>>> import numpy as np
>>> np.set_printoptions(precision=2, suppress=True, linewidth=140)
>>> m1 = np.load("run3.npy")
>>> m1
array([[-79,  -8,   6,  -4],
       [ -3,  98,  -2,  -4],
       [  4,  -5, -85,  -2],
       [ -9,  -1,  -5, -17]])
>>> x = np.array([0, 3, 0, 1])
>>> target = m1 @ x
>>> c, lr = np.zeros(4), 1 / np.linalg.norm(m1, 2) ** 2
>>> for i in range(150):
...     c -= lr * m1.T @ (m1 @ c - target)
...     if i % 50 == 0: print(i, round(np.linalg.norm(m1 @ c - target), 2))
... 
0 18.23
50 4.49
100 1.16
>>> np.round(np.linalg.cond(m1), 2)
np.float64(6.11)
>>> c.round(2) + 0
array([0.  , 3.  , 0.  , 0.98])
>>> left, sigma, vt = np.linalg.svd(m1, full_matrices=False)
>>> left.shape, sigma.shape, vt.shape
((4, 4), (4,), (4, 4))
>>> np.round(vt @ vt.T, 2) + 0
array([[1., 0., 0., 0.],
       [0., 1., 0., 0.],
       [0., 0., 1., 0.],
       [0., 0., 0., 1.]])
>>> np.abs(vt[0])
array([0.08, 1.  , 0.05, 0.03])
>>> print(np.round(np.sqrt((sigma ** 2).sum()), 2), round(float(np.linalg.norm(m1)), 2))
153.81 153.81
>>> W0 = np.load("m.npy")
>>> W0
array([[ 0, -5,  0,  0],
       [ 0,  0,  0,  0],
       [ 0,  0,  4,  0],
       [-6,  0, -8, -4]])
>>> rng = np.random.default_rng(85643)
>>> M2 = W0 + rng.integers(-2, 3, (4, 3)) @ rng.integers(-2, 3, (3, 4))
>>> M2
array([[  1,  -3,  -3,   1],
       [ -1,  -3,   3,  -4],
       [  0,  -2,   8,  -4],
       [ -4,   4, -10,   0]])
>>> M2 - W0
array([[ 1,  2, -3,  1],
       [-1, -3,  3, -4],
       [ 0, -2,  4, -4],
       [ 2,  4, -2,  4]])
>>> np.round(np.linalg.svd(M2 - W0, compute_uv=False), 2) + 0
array([10.81,  2.48,  1.73,  0.  ])
>>> print(np.linalg.matrix_rank(M2 - W0, tol=1e-8))
3
>>> np.poly(W0)
array([  1.,   0., -16.,   0.,   0.])
>>> print(np.einsum("ii->", W0))
0
>>> print(round(float(np.linalg.det(W0[::-1])), 2))
0.0
>>> mat, _ = np.linalg.qr(np.array([[0.2, 1.0, -0.3], [1.5, 0.1, 0.2], [0.4, 0.0, 0.3]]))
>>> mat
array([[-0.13,  0.99,  0.03],
       [-0.96, -0.12, -0.26],
       [-0.26, -0.06,  0.97]])
>>> x = np.array([6, 0, 2])
>>> print((mat * x).sum(axis=1))
[-0.71 -6.27  0.4 ]
>>> mat @ np.eye(3)[0]
array([-0.13, -0.96, -0.26])
>>> print(np.sign((mat @ x).round(6)))
[-1. -1.  1.]
>>> lab = rng.permutation(3)
>>> lab
array([2, 0, 1])
>>> M2 = mat[lab][:, lab]
>>> M2
array([[ 0.97, -0.26, -0.06],
       [ 0.03, -0.13,  0.99],
       [-0.26, -0.96, -0.12]])
>>> np.round(np.linalg.det(M2), 2), round(float(np.linalg.det(mat[lab])), 2)
(np.float64(1.0), 1.0)
>>> np.diag(M2)
array([ 0.97, -0.13, -0.12])
>>> x = np.array([1, -2, 1])
>>> round(float(np.linalg.norm(x)), 2), round(float(np.linalg.norm(mat @ x)), 2)
(2.45, 2.45)
>>> print(np.linalg.inv(mat))
[[-0.13 -0.96 -0.26]
 [ 0.99 -0.12 -0.06]
 [ 0.03 -0.26  0.97]]
>>> print(round(float(np.linalg.det(mat)), 2))
1.0
>>> print(mat.T @ (mat @ x))
[ 1. -2.  1.]
>>> arr = np.tril(np.array([[0, 0, 3, 1], [0, 0, 0, 1], [2, 3, 3, 2], [2, 3, 0, 1]]), -1) + np.eye(4, dtype=int)
>>> arr
array([[1, 0, 0, 0],
       [0, 1, 0, 0],
       [2, 3, 1, 0],
       [2, 3, 0, 1]])
>>> # triangular, det is the product of the diagonal
>>> round(float(np.abs(np.linalg.eigvals(arr)).max()), 2)
1.0
>>> (arr + arr.T) / 2
array([[1. , 0. , 1. , 1. ],
       [0. , 1. , 1.5, 1.5],
       [1. , 1.5, 1. , 0. ],
       [1. , 1.5, 0. , 1. ]])
>>> np.allclose(arr @ arr.T, arr.T @ arr)
False
>>> arr @ arr
array([[1, 0, 0, 0],
       [0, 1, 0, 0],
       [4, 6, 1, 0],
       [4, 6, 0, 1]])
>>> print(np.sort(np.abs(np.linalg.eigvals(arr))))
[1. 1. 1. 1.]
>>> np.trace(arr)
np.int64(4)
>>> (arr - arr.T) / 2
array([[ 0. ,  0. , -1. , -1. ],
       [ 0. ,  0. , -1.5, -1.5],
       [ 1. ,  1.5,  0. ,  0. ],
       [ 1. ,  1.5,  0. ,  0. ]])
>>> np.linalg.matrix_power(arr, 4)
array([[ 1,  0,  0,  0],
       [ 0,  1,  0,  0],
       [ 8, 12,  1,  0],
       [ 8, 12,  0,  1]])
